$ python3 -q
>>> import numpy as np
>>> np.set_printoptions(precision=2, suppress=True, linewidth=120)
>>> arr = np.loadtxt("layer5.csv", delimiter=",")
>>> arr
array([[2., 1., 0.],
       [0., 2., 1.],
       [0., 0., 2.]])
>>> # triangular: eigenvalues sit on the diagonal
>>> x = np.array([7, 9, 6])
>>> arr @ (2 * x)
array([46., 48., 24.])
>>> (arr @ x).argmax()
np.int64(1)
>>> arr @ np.ones(3)
array([3., 3., 2.])
>>> arr @ x
array([23., 24., 12.])
>>> arr * x
array([[14.,  9.,  0.],
       [ 0., 18.,  6.],
       [ 0.,  0., 12.]])
>>> np.einsum("ij,j->i", arr, x)
array([23., 24., 12.])
>>> np.sign((arr @ x).round(6))
array([1., 1., 1.])
>>> A = np.load("block12.npy")
>>> A
array([[-9, -6,  3],
       [ 3,  2, -1]])
>>> # looks like rank 1
>>> A @ np.linalg.pinv(A) @ A
array([[-9., -6.,  3.],
       [ 3.,  2., -1.]])
>>> np.allclose(A[:-1].T @ np.linalg.lstsq(A[:-1].T, A[-1])[0], A[-1])
True
>>> data = np.array([[2, 2, -1], [2, 1, 2], [-1, 3, -3]])
>>> data
array([[ 2,  2, -1],
       [ 2,  1,  2],
       [-1,  3, -3]])
>>> np.diff(A, axis=0)
array([[12,  8, -4]])
>>> np.abs(A).max()
np.int64(9)
>>> np.linalg.matrix_rank(A)
np.int64(1)
>>> np.round(np.linalg.svd(A, compute_uv=False), 2) + 0
array([11.83,  0.  ])
>>> np.unravel_index(np.abs(A).argmax(), A.shape)
(np.int64(0), np.int64(0))
>>> round(np.linalg.norm(data[0], 1), 2), np.round(np.linalg.norm(data[0], np.inf), 2)
(np.float64(5.0), np.float64(2.0))
>>> data[0] @ data[2]
np.int64(7)
>>> np.round(np.linalg.norm(data, "nuc"), 2)
np.float64(9.38)
>>> round(np.linalg.norm(data) ** 2 / np.linalg.norm(data, 2) ** 2, 2)
np.float64(1.6)
>>> np.linalg.norm(data, axis=0)
array([3.  , 3.74, 3.74])
>>> np.round(np.linalg.norm(data[0] - data[2]), 2)
np.float64(3.74)
>>> np.linalg.norm(data, axis=1).argmax()
np.int64(2)
